$ ipython --no-banner

In [1]: import numpy as np

In [2]: np.set_printoptions(precision=1, suppress=True, linewidth=100, floatmode="fixed")

In [3]: A = np.tril(np.array([[2, 1, 2, 3, 0],
   ...:     [0, 0, 1, 2, 3],
   ...:     [0, 1, 1, 1, 2],
   ...:     [1, 3, 0, 1, 2],
   ...:     [0, 2, 1, 2, 3]]), -1) + np.eye(5, dtype=int)

In [4]: A
Out[4]: 
array([[1, 0, 0, 0, 0],
       [0, 1, 0, 0, 0],
       [0, 1, 1, 0, 0],
       [1, 3, 0, 1, 0],
       [0, 2, 1, 2, 1]])

In [5]: # triangular

In [6]: evals, V = np.linalg.eig(A)

In [7]: np.sort(np.linalg.eigvals(A.T))
Out[7]: array([1.0, 1.0, 1.0, 1.0, 1.0])

In [8]: print(np.linalg.svd(A, compute_uv=False))
[4.5 1.7 1.1 0.9 0.1]

In [9]: np.count_nonzero(A)
Out[9]: np.int64(11)

In [10]: np.unravel_index(np.abs(A).argmax(), A.shape)
Out[10]: (np.int64(3), np.int64(1))

In [11]: A.mean(axis=0)
Out[11]: array([0.4, 1.4, 0.4, 0.6, 0.2])

In [12]: print(np.diff(A, axis=0))
[[-1  1  0  0  0]
 [ 0  0  1  0  0]
 [ 1  2 -1  1  0]
 [-1 -1  1  1  1]]

In [13]: A[:, 5]
IndexError: index 5 is out of bounds for axis 1 with size 5


In [14]: A.shape
Out[14]: (5, 5)

In [15]: np.linalg.matrix_rank(A)
Out[15]: np.int64(5)

In [16]: np.linalg.rank(A)
AttributeError: module 'numpy.linalg' has no attribute 'rank'


In [17]: theta = np.radians(60)

In [18]: Rm = np.eye(5)

In [19]: Rm[1, 1] = Rm[3, 3] = np.cos(theta)

In [20]: Rm[1, 3], Rm[3, 1] = -np.sin(theta), np.sin(theta)

In [21]: print(Rm)
[[ 1.0  0.0  0.0  0.0  0.0]
 [ 0.0  0.5  0.0 -0.9  0.0]
 [ 0.0  0.0  1.0  0.0  0.0]
 [ 0.0  0.9  0.0  0.5  0.0]
 [ 0.0  0.0  0.0  0.0  1.0]]

In [22]: M2 = A @ Rm.T

In [23]: np.allclose(np.linalg.norm(A, axis=1), np.linalg.norm(M2, axis=1))
Out[23]: True

In [24]: np.abs(M2 - A).max(axis=0)
Out[24]: array([0.0, 2.7, 0.0, 2.1, 0.0])

In [25]: M2
Out[25]: 
array([[ 1.0,  0.0,  0.0,  0.0,  0.0],
       [ 0.0,  0.5,  0.0,  0.9,  0.0],
       [ 0.0,  0.5,  1.0,  0.9,  0.0],
       [ 1.0,  0.6,  0.0,  3.1,  0.0],
       [ 0.0, -0.7,  1.0,  2.7,  1.0]])

In [26]: evals, V = np.linalg.eig(M2)

In [27]: print(np.round(np.prod(evals), 1))
1.0

In [28]: np.sort(np.linalg.eigvals(M2.T))
Out[28]: array([0.3, 1.0, 1.0, 1.0, 3.3])

In [29]: M2 = A / np.linalg.norm(A, axis=1, keepdims=True)

In [30]: gram = M2 @ M2.T

In [31]: gram[1]
Out[31]: array([0.0, 1.0, 0.7, 0.9, 0.6])

In [32]: print(np.linalg.norm(M2, axis=1))
[1.0 1.0 1.0 1.0 1.0]

In [33]: K = np.load("dump.npy")

In [34]: print(K)
[[ 0.5  2.4  0.6]
 [ 1.4  5.1  0.4]
 [ 0.1 -2.7 -1.1]]

In [35]: # column 1 is much longer than the rest

In [36]: x = np.array([1, -1, -2])

In [37]: rhs = K @ x

In [38]: rhs
Out[38]: array([-3.1, -4.5,  5.0])

In [39]: np.round(np.linalg.solve(K.T, K[1]), 1) + 0
Out[39]: array([0.0, 1.0, 0.0])

In [40]: M2 = K / np.linalg.norm(K, axis=1, keepdims=True)

In [41]: gram = M2 @ M2.T

In [42]: gram[1]
Out[42]: array([ 1.0,  1.0, -0.9])

In [43]: print((np.abs(gram) > 0.9).astype(int))
[[1 1 1]
 [1 1 1]
 [1 1 1]]

In [44]: round(float(np.degrees(np.arccos(np.clip(gram[1, 0], -1, 1)))), 1)
Out[44]: 10.1

In [45]: J = np.loadtxt("out19.csv", delimiter=",")

In [46]: J
Out[46]: 
array([[5.0, 1.0, 0.0, 0.0],
       [0.0, 5.0, 1.0, 0.0],
       [0.0, 0.0, 5.0, 1.0],
       [0.0, 0.0, 0.0, 5.0]])

In [47]: M2 = J / np.sqrt((J ** 2).mean(axis=1, keepdims=True))

In [48]: print(J - J.mean(axis=1, keepdims=True))
[[ 3.5 -0.5 -1.5 -1.5]
 [-1.5  3.5 -0.5 -1.5]
 [-1.5 -1.5  3.5 -0.5]
 [-1.2 -1.2 -1.2  3.8]]

In [49]: np.linalg.matrix_rank(J - J.mean(axis=1, keepdims=True))
Out[49]: np.int64(3)

In [50]: print(M2[3])
[0.0 0.0 0.0 2.0]

In [51]: np.linalg.norm(J, axis=1)
Out[51]: array([5.1, 5.1, 5.1, 5.0])

In [52]: round(np.linalg.norm(J[2], 1), 1), round(float(np.linalg.norm(J[2], np.inf)), 1)
Out[52]: (np.float64(6.0), 5.0)

In [53]: round(np.linalg.norm(J) ** 2 / np.linalg.norm(J, 2) ** 2, 1)
Out[53]: np.float64(3.0)

In [54]: np.round(np.linalg.norm(J, 2), 1)
Out[54]: np.float64(5.8)

In [55]: round(float(np.linalg.norm(J, 1)), 1), np.round(np.linalg.norm(J, np.inf), 1)
Out[55]: (6.0, np.float64(6.0))

In [56]: print(np.linalg.norm(J, axis=0))
[5.0 5.1 5.1 5.1]

In [57]: J[2] @ J[0]
Out[57]: np.float64(0.0)

In [58]: np.trace(J)
Out[58]: np.float64(20.0)

In [59]: np.sort(np.abs(np.linalg.eigvals(J)))
Out[59]: array([5.0, 5.0, 5.0, 5.0])

In [60]: round(float(np.abs(np.linalg.eigvals(J)).max()), 1)
Out[60]: 5.0

In [61]: print(np.round(np.linalg.det(J), 1))
625.0

In [62]: (J - J.T) / 2
Out[62]: 
array([[ 0.0,  0.5,  0.0,  0.0],
       [-0.5,  0.0,  0.5,  0.0],
       [ 0.0, -0.5,  0.0,  0.5],
       [ 0.0,  0.0, -0.5,  0.0]])

In [63]: f = np.array([1, -2])

In [64]: print(np.correlate(J[3], J[2], "full"))
[ 0.0  0.0  0.0  5.0 25.0  0.0  0.0]

In [65]: rng = np.random.default_rng(773)

In [66]: labels = rng.permutation(4)

In [67]: labels
Out[67]: array([2, 3, 0, 1])

In [68]: M2 = J[labels][:, labels]

In [69]: np.sort(np.abs(np.linalg.eigvals(M2)))
Out[69]: array([5.0, 5.0, 5.0, 5.0])

In [70]: np.allclose(M2, J)
Out[70]: False

In [71]: M2 = np.array([[2, -2], [1, -3], [-3, 2], [0, 2]])

In [72]: C = np.array([[4, 0, 5, 5, 4], [-4, -5, 3, 2, 5]])

In [73]: m1 = M2 @ C

In [74]: m1
Out[74]: 
array([[ 16,  10,   4,   6,  -2],
       [ 16,  15,  -4,  -1, -11],
       [-20, -10,  -9, -11,  -2],
       [ -8, -10,   6,   4,  10]])

In [75]: # looks like rank 2

In [76]: x = np.array([1, -3, -3, 3, 0])

In [77]: h = np.maximum(m1 @ x, 0)

In [78]: h
Out[78]: array([ 0,  0,  4, 16])

In [79]: m1 * (h > 1e-9)[:, None]
Out[79]: 
array([[  0,   0,   0,   0,   0],
       [  0,   0,   0,   0,   0],
       [-20, -10,  -9, -11,  -2],
       [ -8, -10,   6,   4,  10]])

In [80]: m1.T @ h
Out[80]: array([-208, -200,   60,   20,  152])

In [81]: F = np.load("case2.npy")

In [82]: F
Out[82]: 
array([[ 1,  1,  1,  1,  1,  1,  1,  1],
       [ 1,  1, -1, -1,  1,  1, -1, -1]])

In [83]: t3 = np.stack([F, 2 * F, F[::-1]])

In [84]: t3.sum(axis=0)
Out[84]: 
array([[ 4,  4,  2,  2,  4,  4,  2,  2],
       [ 4,  4, -2, -2,  4,  4, -2, -2]])

In [85]: np.linalg.norm(t3, axis=(1, 2))
Out[85]: array([4.0, 8.0, 4.0])

In [86]: t3.shape
Out[86]: (3, 2, 8)

In [87]: (t3 @ F.T).shape
Out[87]: (3, 2, 2)
